% python3 -q
>>> import numpy as np
>>> from numpy import linalg as LA
>>> np.set_printoptions(precision=1, suppress=True, linewidth=160)
>>> K = np.load("run12.npy")
>>> print(K)
[[ 2.  4.  3.  5.  0.  0.  0.]
 [ 4.  5.  0.  4.  0.  0.  0.]
 [ 4.  5.  2.  1.  0.  0.  0.]
 [ 3.  4.  2.  0.  0.  0.  0.]
 [ 0.  0.  0.  0.  2.  3.  3.]
 [ 0.  0.  0.  0.  1.  1.  1.]
 [ 0.  0.  0.  0. -3.  1. -3.]]
>>> vec = np.array([1, 2, 0, 2, 1, -1, 0])
>>> target = K @ vec
>>> coef, lr = np.zeros(7), 1 / LA.norm(K, 2) ** 2
>>> for i in range(4):
...     coef -= lr * K.T @ (K @ coef - target)
...     if i % 1 == 0: print(i, round(LA.norm(K @ coef - target), 1))
... 
0 5.2
1 4.8
2 4.5
3 4.1
>>> print(np.round(LA.cond(K), 1))
111.1
>>> print(coef)
[ 1.3  1.9  0.6  1.4  0.2 -0.2  0.2]
>>> Uu, s, Vt = LA.svd(K)
>>> print(s)
[12.8  5.9  4.   2.9  2.5  0.2  0.1]
>>> print(np.argmax(s[:-1] / (s[1:] + 1e-6)) + 1)
5
>>> Y = Uu[:, :5] @ np.diag(s[:5]) @ Vt[:5]
>>> print(LA.matrix_rank(K, rtol=0.05))
5
>>> print(np.round(LA.norm(K - Y, 2), 1), np.round(s[5], 1))
0.2 0.2
>>> print(Y.round(1) + 0)
[[ 2.   4.   3.   5.   0.   0.   0. ]
 [ 4.   5.   0.   4.   0.   0.   0. ]
 [ 3.9  5.1  2.   1.   0.   0.   0. ]
 [ 3.1  3.9  2.   0.   0.   0.   0. ]
 [ 0.   0.   0.   0.   2.1  3.   3. ]
 [ 0.   0.   0.   0.   0.8  1.   1.1]
 [ 0.   0.   0.   0.  -3.   1.  -3. ]]
>>> O, Rm = LA.qr(K)
>>> print(Rm)
[[-6.7 -8.9 -3.  -4.5  0.   0.   0. ]
 [ 0.   1.4  2.4  3.5  0.   0.   0. ]
 [ 0.   0.  -1.6  2.9  0.   0.   0. ]
 [ 0.   0.   0.  -1.   0.   0.   0. ]
 [ 0.   0.   0.   0.  -3.7 -1.1 -4.3]
 [ 0.   0.   0.   0.   0.  -3.1 -0.8]
 [ 0.   0.   0.   0.   0.   0.   0.3]]
>>> print(np.round(O @ Rm, 1) + 0)
[[ 2.  4.  3.  5.  0.  0.  0.]
 [ 4.  5.  0.  4.  0.  0.  0.]
 [ 4.  5.  2.  1.  0.  0.  0.]
 [ 3.  4.  2.  0.  0.  0.  0.]
 [ 0.  0.  0.  0.  2.  3.  3.]
 [ 0.  0.  0.  0.  1.  1.  1.]
 [ 0.  0.  0.  0. -3.  1. -3.]]
>>> print(np.abs(np.diag(Rm)))
[6.7 1.4 1.6 1.  3.7 3.1 0.3]
>>> print(np.trace(O @ O.T))
7.0
>>> print(O.round(1) + 0)
[[-0.3  0.9  0.1 -0.1  0.   0.   0. ]
 [-0.6 -0.2  0.8  0.1  0.   0.   0. ]
 [-0.6 -0.2 -0.5 -0.6  0.   0.   0. ]
 [-0.4  0.  -0.4  0.8  0.   0.   0. ]
 [ 0.   0.   0.   0.  -0.5 -0.8  0.3]
 [ 0.   0.   0.   0.  -0.3 -0.2 -0.9]
 [ 0.   0.   0.   0.   0.8 -0.6 -0.1]]
>>> J = np.array([[-0.5, 0.1, -1.3, -0.8, 0.8],
...     [0.3, -1.6, 1.5, -1.0, 0.6],
...     [-0.4, 0.9, 0.9, 1.4, -0.8],
...     [-1.9, 0.9, -1.4, -0.3, 0.0],
...     [0.2, 2.0, -0.7, 0.9, 0.8],
...     [0.1, -0.5, -0.4, -0.7, -0.4],
...     [-1.5, 0.1, 1.3, 0.0, 0.6]])
>>> rng = np.random.default_rng(58)
>>> J[1] = J[4] + 0.1 * rng.normal(size=5)
>>> print(J)
[[-0.5  0.1 -1.3 -0.8  0.8]
 [ 0.1  2.  -0.9  0.8  0.7]
 [-0.4  0.9  0.9  1.4 -0.8]
 [-1.9  0.9 -1.4 -0.3  0. ]
 [ 0.2  2.  -0.7  0.9  0.8]
 [ 0.1 -0.5 -0.4 -0.7 -0.4]
 [-1.5  0.1  1.3  0.   0.6]]
>>> vec = np.array([6, -5, 5, 7, 1])
>>> target = J @ vec
>>> coef, lr = np.zeros(5), 1 / LA.norm(J, 2) ** 2
>>> for i in range(20):
...     coef -= lr * J.T @ (J @ coef - target)
...     if i % 5 == 0: print(i, round(LA.norm(J @ coef - target), 1))
... 
0 11.3
5 2.0
10 1.5
15 1.4
>>> print(coef)
[ 6.7 -2.3  6.5  3.5 -0.6]
>>> print(np.round(LA.cond(J), 1))
14.0
